% ipython --no-banner

In [1]: import numpy as np

In [2]: np.set_printoptions(suppress=True, linewidth=200)

In [3]: rd = lambda a: np.round(a, 4) + 0

In [4]: Y = np.array([[-7, -2], [9, 7]])

In [5]: M = Y.T @ Y

In [6]: print(M)
[[130  77]
 [ 77  53]]

In [7]: ev, V = np.linalg.eigh(M)

In [8]: x = np.array([-1, -1])

In [9]: print((np.sign(V[:, -1].round(6)) == np.sign(V[0, -1].round(6))).astype(int))
[1 1]

In [10]: U, sig, VT = np.linalg.svd(M)

In [11]: print(rd(sig))
[177.5886   5.4114]

In [12]: Y = U[:, :1] @ np.diag(sig[:1]) @ VT[:1]

In [13]: print(np.linalg.matrix_rank(Y))
1

In [14]: print(np.linalg.matrix_rank(M, rtol=0.05))
1

In [15]: print(rd(np.linalg.norm(M - Y, 2)), rd(sig[1]))
5.4114 5.4114

In [16]: ev, V = np.linalg.eig(M)

In [17]: print(rd(np.sort(np.linalg.eigvals(np.linalg.inv(M)))))
[0.0056 0.1848]

In [18]: print(rd(ev))
[177.5886   5.4114]

In [19]: print(rd(np.prod(ev)))
961.0

In [20]: print(rd(M @ V[:, 0] - ev[0] * V[:, 0]))
[0. 0.]

In [21]: L = np.linalg.cholesky(M)

In [22]: print(rd(np.diag(L) ** 2))
[130.       7.3923]

In [23]: print(np.linalg.eigvalsh(M).min() > 0)
True

In [24]: print(rd(L))
[[11.4018  0.    ]
 [ 6.7533  2.7189]]

In [25]: X = np.diag(np.array([-3, 3, 3]))

In [26]: print(X)
[[-3  0  0]
 [ 0  3  0]
 [ 0  0  3]]

In [27]: Y = np.linalg.inv(X)

In [28]: print(rd(Y))
[[-0.3333  0.      0.    ]
 [ 0.      0.3333  0.    ]
 [ 0.      0.      0.3333]]

In [29]: print(rd(np.linalg.inv(Y)))
[[-3.  0.  0.]
 [ 0.  3.  0.]
 [ 0.  0.  3.]]

In [30]: print(np.allclose(Y, X.T))
False

In [31]: print(rd(np.linalg.cond(X)))
1.0

In [32]: print(rd(np.abs(np.linalg.eigvals(Y)).max()))
0.3333

In [33]: print(rd(np.trace(Y)))
0.3333

In [34]: print(np.flatnonzero(np.linalg.matrix_power((X != 0) + (X.T != 0) + np.eye(3), 3)[2]))
[2]

In [35]: print(rd(np.linalg.det(X)))
-27.0

In [36]: print(X @ X)
[[9 0 0]
 [0 9 0]
 [0 0 9]]

In [37]: print(X @ X)
[[9 0 0]
 [0 9 0]
 [0 0 9]]

In [38]: print(np.linalg.matrix_power(X - np.diag(np.diag(X)), 3))
[[0 0 0]
 [0 0 0]
 [0 0 0]]

In [39]: print([int(np.linalg.matrix_rank(np.linalg.matrix_power(X, p))) for p in range(1, 4)])
[3, 3, 3]

In [40]: print(np.prod(np.diag(X)), rd(np.linalg.det(X)))
-27 -27.0

In [41]: print(rd(np.sort(np.linalg.eigvals(X))))
[-3.  3.  3.]

In [42]: f = np.array([3, 4])

In [43]: A = f[np.abs(np.subtract.outer(np.arange(2), np.arange(2)))]

In [44]: print(A)
[[3 4]
 [4 3]]

In [45]: q, R = np.linalg.qr(A)

In [46]: print(rd(q.T @ q))
[[1. 0.]
 [0. 1.]]

In [47]: print(abs(R[0, 0]), rd(np.linalg.norm(A[:, 0])))
5.0 5.0

In [48]: print(rd(np.abs(np.diag(R))))
[5.  1.4]

In [49]: print(rd(q @ R))
[[3. 4.]
 [4. 3.]]

In [50]: print(np.allclose(R.T @ R, A.T @ A))
True

In [51]: print(np.trace(q @ q.T))
2.0

In [52]: Y = np.array([[6, -8], [-6, -6], [-7, -9]])

In [53]: mat = np.tile(Y, (2, 3))

In [54]: print(mat)
[[ 6 -8  6 -8  6 -8]
 [-6 -6 -6 -6 -6 -6]
 [-7 -9 -7 -9 -7 -9]
 [ 6 -8  6 -8  6 -8]
 [-6 -6 -6 -6 -6 -6]
 [-7 -9 -7 -9 -7 -9]]

In [55]: U, sig, VT = np.linalg.svd(mat)

In [56]: print(np.argmax(sig[:-1] / (sig[1:] + 1e-6)) + 1)
2

In [57]: Y = U[:, :2] @ np.diag(sig[:2]) @ VT[:2]

In [58]: print(np.linalg.matrix_rank(Y))
2

In [59]: print(rd(np.abs(mat - Y).max()))
0.0

In [60]: print(rd(np.linalg.norm(mat - Y, 2)), rd(sig[2]))
0.0 0.0

In [61]: E = np.loadtxt("layer12.csv", delimiter=",")

In [62]: print(rd(E))
[[0.3636 0.1818 0.1818 0.2727]
 [0.25   0.25   0.25   0.25  ]
 [0.3    0.2    0.4    0.1   ]
 [0.     0.1429 0.4286 0.4286]]

In [63]: print(np.allclose(E, E.T))
False

In [64]: print(rd((E - E.T) / 2))
[[ 0.     -0.0341 -0.0591  0.1364]
 [ 0.0341  0.      0.025   0.0536]
 [ 0.0591 -0.025   0.     -0.1643]
 [-0.1364 -0.0536  0.1643  0.    ]]

In [65]: print(rd(np.trace(E)))
1.4422

In [66]: P = np.triu(np.array([[2, 2, 2, -2], [-1, 2, -3, 0], [-3, 2, 1, 2], [-1, -2, 2, -1]]), 1) + np.eye(4)

In [67]: Y = P @ E @ np.linalg.inv(P)

In [68]: print(rd(np.trace(Y)), rd(np.trace(E)))
1.4422 1.4422

In [69]: K = np.load("sample4.npy")

In [70]: print(K)
[[ 89  64  24  79]
 [ 64  84  12  98]
 [ 24  12  36  54]
 [ 79  98  54 166]]

In [71]: print(rd(np.linalg.det(K[::-1])))
0.0

In [72]: print(rd(np.poly(K)))
[      1.    -375.   24821. -441616.       0.]

In [73]: print(rd(np.linalg.det(K.T)))
0.0

In [74]: print(rd(np.linalg.eigvals(K)))
[296.2472   0.      31.6433  47.1095]

In [75]: print(np.kron(np.eye(2, dtype=int), K))
[[ 89  64  24  79   0   0   0   0]
 [ 64  84  12  98   0   0   0   0]
 [ 24  12  36  54   0   0   0   0]
 [ 79  98  54 166   0   0   0   0]
 [  0   0   0   0  89  64  24  79]
 [  0   0   0   0  64  84  12  98]
 [  0   0   0   0  24  12  36  54]
 [  0   0   0   0  79  98  54 166]]

In [76]: print(np.einsum("ii->", K))
375

In [77]: J = np.loadtxt("m.csv", delimiter=",")

In [78]: print(J)
[[ 0.  0. -1.]
 [ 0.  1. -3.]
 [ 0.  0.  2.]]

In [79]: cov = J.T @ J

In [80]: print(np.linalg.matrix_rank(cov))
2

In [81]: print(np.trace(cov), (J ** 2).sum())
15.0 15.0

In [82]: print(cov)
[[ 0.  0.  0.]
 [ 0.  1. -3.]
 [ 0. -3. 14.]]

In [83]: print(rd(np.linalg.eigvalsh(cov)[::-1]))
[14.6589  0.3411  0.    ]

In [84]: print(rd(np.linalg.svd(J, compute_uv=False) ** 2))
[14.6589  0.3411  0.    ]

In [85]: print(rd(np.sort(np.linalg.eigvals(cov).real)))
[ 0.      0.3411 14.6589]

In [86]: print(np.flatnonzero(np.linalg.matrix_power((cov != 0) + (cov.T != 0) + np.eye(3), 3)[1]))
[1 2]

In [87]: print((cov != 0).astype(int))
[[0 0 0]
 [0 1 1]
 [0 1 1]]

In [88]: print((np.linalg.matrix_power((cov != 0) + (cov.T != 0) + np.eye(3), 3) > 0).astype(int))
[[1 0 0]
 [0 1 1]
 [0 1 1]]

In [89]: print(rd(np.linalg.norm(J)))
3.873

In [90]: print(rd(J.mean(axis=0)))
[ 0.      0.3333 -0.6667]

In [91]: np.linalg.rank(J)
---------------------------------------------------------------------------
AttributeError                            Traceback (most recent call last)
Cell In[91], line 1
----> 1 np.linalg.rank(J)

AttributeError: module 'numpy.linalg' has no attribute 'rank'

In [92]: print(np.unravel_index(np.abs(J).argmax(), J.shape))
(np.int64(1), np.int64(2))

In [93]: arr = np.array([[0.0, 0.0, 0.0, 5.0],
    ...:     [0.0, 0.0, 0.0, 3.0],
    ...:     [0.0, 0.0, 0.0, -3.0],
    ...:     [5.0, 3.0, -3.0, 0.0]])

In [94]: r = np.linalg.matrix_rank(arr)

In [95]: print(r)
2

In [96]: N = np.linalg.svd(arr)[2][r:].T

In [97]: print(rd(arr @ N))
[[0. 0.]
 [0. 0.]
 [0. 0.]
 [0. 0.]]

In [98]: print([int(np.linalg.matrix_rank(arr[:, :j + 1])) for j in range(4)])
[1, 1, 1, 2]

In [99]: print(np.allclose(arr @ N, 0))
True

In [100]: rng = np.random.default_rng(876)

In [101]: labels = rng.permutation(4)

In [102]: print(labels)
[1 2 3 0]

In [103]: Y = arr[labels][:, labels]

In [104]: print(rd(np.sort(np.abs(np.linalg.eigvals(Y)))))
[0.     0.     6.5574 6.5574]

In [105]: print(rd(np.linalg.eigvalsh(arr).min()))
-6.5574

In [106]: labels = rng.permutation(2)

In [107]: print(labels)
[0 1]

In [108]: Y = M[labels][:, labels]

In [109]: print(np.diag(Y))
[130  53]

In [110]: print(rd(np.sort(np.abs(np.linalg.eigvals(Y)))))
[  5.4114 177.5886]
